% python3 -q
>>> import numpy as np
>>> np.set_printoptions(suppress=True, linewidth=120)
>>> def rnd(a):
...     return np.round(a, 1) + 0
... 
>>> rng = np.random.default_rng(5340)
>>> X = rng.normal(size=(21, 7))
>>> X = 5 * X / np.linalg.norm(X, axis=1, keepdims=True)
>>> print(rnd(X))
[[ 0.1 -3.8  1.6  1.8 -2.  -0.4 -0.4]
 [-1.8 -3.1  0.1  0.5  2.6  2.3  0.2]
 [ 0.5 -0.3  1.5  2.4 -0.9  2.2 -3.4]
 [ 0.7  3.6 -1.6 -0.4  1.9 -1.8  1.4]
 [-1.1  1.5  4.2 -1.6 -0.5  1.1 -0.2]
 [-1.9  3.1 -0.7  2.5 -1.5 -0.7 -1.4]
 [ 0.   1.8 -4.4 -0.7 -0.5 -1.   1. ]
 [ 0.3 -1.7 -2.9  2.5  0.1  2.4 -1.3]
 [ 3.1  0.2  1.3  1.9  1.2 -2.3  1.8]
 [-1.3  0.  -2.1 -2.2 -2.2 -0.1  3. ]
 [ 2.4 -0.1 -1.  -0.1  4.1 -0.7 -1. ]
 [-2.2  1.5  1.4  3.8 -0.2 -1.1  0.2]
 [-0.8 -0.4 -3.   0.1  3.  -2.4 -0.6]
 [-0.8 -2.5 -1.  -2.7  3.1  0.1  0.4]
 [-0.7  2.1 -1.4  0.5 -3.9 -1.4  0.6]
 [-1.3  3.1  1.6 -2.6 -1.4  1.7  0.2]
 [-2.1 -1.9 -2.2  2.  -1.7 -0.4 -2.3]
 [-0.7 -1.4 -2.2  1.1  1.6  0.7  3.7]
 [-4.3 -1.   0.2  0.3  1.9 -0.1 -1.3]
 [ 1.7 -0.8  2.3  2.7 -1.5  2.4 -0.9]
 [ 0.7  0.4  0.8 -1.6  2.7 -0.2  3.7]]
>>> Ac = X - X.mean(axis=0)
>>> vecs = np.linalg.svd(Ac)[2][:6]
>>> A2 = Ac - Ac @ vecs.T @ vecs
>>> rnd(np.diag(vecs.T @ vecs))
array([1. , 0.9, 1. , 0.8, 0.9, 0.5, 0.9])
>>> np.linalg.norm(A2, axis=1).round(6).argmax()
np.int64(17)
>>> rnd(A2.std(axis=0))
array([0.1, 0.4, 0.2, 0.4, 0.2, 0.7, 0.4])
>>> X @ X
Traceback (most recent call last):
  File "<python-input-13>", line 1, in <module>
    X @ X
    ~~^~~
ValueError: matmul: Input operand 1 has a mismatch in its core dimension 0, with gufunc signature (n?,k),(k,m?)->(n?,m?) (size 21 is different from 7)
>>> C2 = X.T @ X
>>> rnd(np.linalg.eigvalsh(C2)[::-1])
array([137.1, 110. ,  92.8,  67.1,  53. ,  39.3,  25.7])
>>> np.allclose(C2, C2.T)
True
>>> print((X @ X.T).shape)
(21, 21)
>>> A2 = np.array([[1, 1, 0, 0, 1, 1, 3, 3, 5],
...     [4, 5, 0, 4, 1, 2, 1, 1, 4],
...     [4, 1, 4, 3, 0, 4, 5, 1, 3],
...     [4, 3, 1, 5, 5, 0, 3, 1, 4],
...     [2, 3, 3, 1, 2, 3, 1, 1, 4],
...     [1, 1, 0, 3, 0, 2, 0, 3, 3],
...     [1, 2, 3, 3, 3, 5, 3, 1, 0],
...     [3, 2, 0, 4, 1, 0, 3, 2, 2],
...     [4, 5, 0, 3, 2, 3, 5, 0, 1]])
>>> A2[-1] = A2[0]
>>> arr = A2 + 0.3 * np.eye(9)
>>> arr
array([[1.3, 1. , 0. , 0. , 1. , 1. , 3. , 3. , 5. ],
       [4. , 5.3, 0. , 4. , 1. , 2. , 1. , 1. , 4. ],
       [4. , 1. , 4.3, 3. , 0. , 4. , 5. , 1. , 3. ],
       [4. , 3. , 1. , 5.3, 5. , 0. , 3. , 1. , 4. ],
       [2. , 3. , 3. , 1. , 2.3, 3. , 1. , 1. , 4. ],
       [1. , 1. , 0. , 3. , 0. , 2.3, 0. , 3. , 3. ],
       [1. , 2. , 3. , 3. , 3. , 5. , 3.3, 1. , 0. ],
       [3. , 2. , 0. , 4. , 1. , 0. , 3. , 2.3, 2. ],
       [1. , 1. , 0. , 0. , 1. , 1. , 3. , 3. , 5.3]])
>>> C2 = np.cov(X, rowvar=False)
>>> print(np.argwhere(np.triu(np.abs(np.corrcoef(X.T)) > 0.8, 1)))
[]
>>> np.argsort(-X.std(axis=0).round(6), kind="stable")
array([4, 2, 1, 3, 6, 0, 5])
>>> C2.shape
(7, 7)
>>> rnd(X.std(axis=0))
array([1.6, 2. , 2.1, 1.8, 2.1, 1.5, 1.8])
>>> rnd(C2)
array([[ 2.8,  0.1,  0.3,  0.3,  0.6, -0.2,  0.5],
       [ 0.1,  4.3,  0.1, -0.7, -1. , -1. ,  0.5],
       [ 0.3,  0.1,  4.5,  0.3, -0.6,  1.1, -0.5],
       [ 0.3, -0.7,  0.3,  3.6, -1. ,  0.1, -1.6],
       [ 0.6, -1. , -0.6, -1. ,  4.7, -0.5,  0.7],
       [-0.2, -1. ,  1.1,  0.1, -0.5,  2.3, -0.7],
       [ 0.5,  0.5, -0.5, -1.6,  0.7, -0.7,  3.4]])
>>> rnd(np.linalg.eigvalsh(C2)[::-1])
array([6.8, 5.5, 4.4, 3.4, 2.6, 1.7, 1.1])
